>>> import numpy as np
>>> from numpy import linalg as LA
>>> np.set_printoptions(suppress=True, linewidth=100)
>>> A = np.load("out19.npy")
>>> A
array([[ 0,  0,  0,  3,  0,  0,  0,  0,  0],
       [ 0,  0,  3,  0,  0,  0,  0,  0,  0],
       [ 0, -2,  0,  0,  0,  0,  0,  0,  0],
       [ 0,  0,  0,  0,  0,  0, -1,  0,  0],
       [ 0,  0,  0,  0,  0,  3,  0,  0,  0],
       [ 0,  0,  0,  0,  2,  0,  0,  0,  0],
       [ 0,  0,  0,  0,  0,  0,  0,  0,  0],
       [ 0,  0,  0,  0,  0,  0,  0,  0,  0],
       [ 0,  0,  0,  0,  0,  0,  0,  0, -1]])
>>> B = np.array([[-4, -1, -1],
...     [4, -2, -2],
...     [1, -1, 0],
...     [1, 0, 2],
...     [3, -2, 2],
...     [0, 5, 3],
...     [-3, 1, 1],
...     [-4, -3, -5],
...     [-1, -2, 1]])
>>> B.T @ A.T
array([[ 3,  3, -8,  3,  0,  6,  0,  0,  1],
       [ 0, -3,  4, -1, 15, -4,  0,  0,  2],
       [ 6,  0,  4, -1,  9,  4,  0,  0, -1]])
>>> LA.matrix_rank(A @ B)
np.int64(3)
>>> np.einsum("ij,ij->i", A, A)
array([9, 9, 4, 1, 9, 4, 0, 0, 1])
>>> LA.matrix_rank(np.vstack([A, B.T]))
np.int64(9)
>>> np.vstack([A, B.T]).shape
(12, 9)
>>> K = np.loadtxt("sample13.csv", delimiter=",")
>>> K
array([[ 1.7,  0.1, -0.5,  0.5, -0.2,  2. , -0.5, -4.1, -0.1],
       [ 0.9,  1.5, -0.6,  0. , -1. ,  1.1, -1.2, -2.2,  0.5],
       [ 1.8, -0.2, -1. ,  1.9, -1. ,  0.2, -0.4, -0.7, -0.1],
       [-0.4, -1.5,  0.1, -0.5, -0.4,  2.2, -0.8, -3.9,  0. ],
       [ 1.3,  0.4,  0.6,  0.7,  0.1,  0.1,  0.4, -0.1,  2. ],
       [ 0.4, -0.5, -1.6, -0.1, -0.2,  0. ,  0.5,  0.1, -0.4],
       [ 1. , -0.7,  0.3, -0.4,  1.7,  0.4, -0.2, -1. ,  0.2],
       [-1.4, -1.1, -1.1,  0.4,  1.4,  0.6, -1. , -1.5, -1. ],
       [ 0.8, -1.6, -0.1, -0.7,  0.6,  0.9, -0.7, -1.3,  0. ],
       [ 1.4, -1.1, -0.2,  0.1,  0.3,  1.5,  0.3, -3.1, -0.3],
       [ 0.7, -0.7, -1.1,  0.7, -0.6, -1.4, -0.9,  2.9, -0.5],
       [ 2.2, -1. ,  1.4,  1. ,  0.7,  0.7,  0.4, -1.1, -1.9],
       [ 2.3,  0.5,  1.1, -1. , -0.3,  0.5,  0.4, -0.6, -0.4],
       [ 0.1,  1.1,  0.7,  1.7,  0.4, -1.4,  0.4,  2.9, -1.4],
       [ 1.1, -0.7,  1.5,  1.4,  0. , -1. ,  0.5,  2.2, -0.2],
       [-0.1, -0.9, -0.2, -0.1,  0.3, -0.1,  2. ,  0.3, -0.7],
       [ 0.5,  1.8,  1.3,  0.3,  1.8, -0.4, -0.5,  1.1, -0.1],
       [ 0.4, -0.1,  1.2, -1.5, -0.4,  1. , -0.3, -2. , -0.1],
       [ 0.9, -0.1,  1. , -1.5,  0.5, -0.9,  0.1,  1.9, -1.3],
       [-0.5,  2. , -0.6, -1.3, -0.5,  0.5, -0.5, -1.2,  1.4],
       [ 2.5, -0.2, -0.5, -0.4, -0.3,  1. ,  0.1, -1.9, -0.1],
       [-1.9,  0.6, -1.2, -0.2, -1. , -1.2,  1.1,  2.5,  2. ],
       [ 0.9,  1.5,  0.7,  1.2, -0.9,  0.9,  0.6, -2.2, -0.3],
       [ 0.4,  0. , -1.3,  1.7, -0.3, -0.3, -0.1,  0.7, -0.5],
       [ 1.6, -0.3, -0.6, -0.7,  1.1, -0.3, -0.6,  0.4, -0.6],
       [ 0. , -0.7, -1.6,  1.3,  0.6,  0.1, -1.1, -0.4,  1.3],
       [ 0.1,  0.6, -1.3, -0.3,  0.3,  0.7, -1.6, -1.9,  0.3],
       [-0.6, -0.1,  2.1,  2.9,  0.8,  0. , -0.5, -0.1,  1.4],
       [-0.7, -0.8,  1.3,  0.6,  0. , -0.8, -0.8,  2.2,  0.6],
       [ 0.3,  0. ,  0.7,  0.6,  1. ,  0.9,  0.4, -2.2, -1. ],
       [ 0. , -0.2,  0.7, -0.3,  0.5,  0.4, -0.5, -0.5,  0.8],
       [ 0.3, -0.5, -0.3,  0.8, -0.8, -0.7,  0.5,  1.2,  0.6],
       [ 0.2,  0.2,  0.4, -0.8,  0.7, -1. , -0.9,  2. , -0.2],
       [ 0.6,  1.4,  0.7,  0. , -0.7, -0.2, -1.2,  0.7,  0.4],
       [-1.7,  1.4, -1.2,  0.2,  0.1,  2.4,  0.4, -4.6,  1.5],
       [ 0.1,  0.1,  0.7,  0. ,  0.4, -2.1,  0. ,  3.9,  1.5],
       [-1.3, -0.2, -0.3,  1.8, -0.4, -0.9, -2.3,  1.8,  1. ],
       [ 0.5,  1.3, -1.6,  0. ,  1.5,  0.5,  0.4, -0.7,  1.4],
       [-0.3, -1.4,  0.3, -0.5,  0.4,  0.9,  1.5, -2. , -0.8],
       [-0.2,  0.8, -0.7,  0.9, -0.9,  1. ,  0.8, -2.1,  0.3],
       [ 0. , -1. ,  0.6,  1.2,  1.2, -0.2,  1.3,  0.4,  0. ]])
>>> print(np.round(np.sort(LA.eigvals(A).real), 1))
[-2.4 -1.   0.   0.   0.   0.   0.   0.   2.4]
>>> print((LA.matrix_power((A != 0) + (A.T != 0) + np.eye(9), 9) > 0).astype(int))
[[1 0 0 1 0 0 1 0 0]
 [0 1 1 0 0 0 0 0 0]
 [0 1 1 0 0 0 0 0 0]
 [1 0 0 1 0 0 1 0 0]
 [0 0 0 0 1 1 0 0 0]
 [0 0 0 0 1 1 0 0 0]
 [1 0 0 1 0 0 1 0 0]
 [0 0 0 0 0 0 0 1 0]
 [0 0 0 0 0 0 0 0 1]]
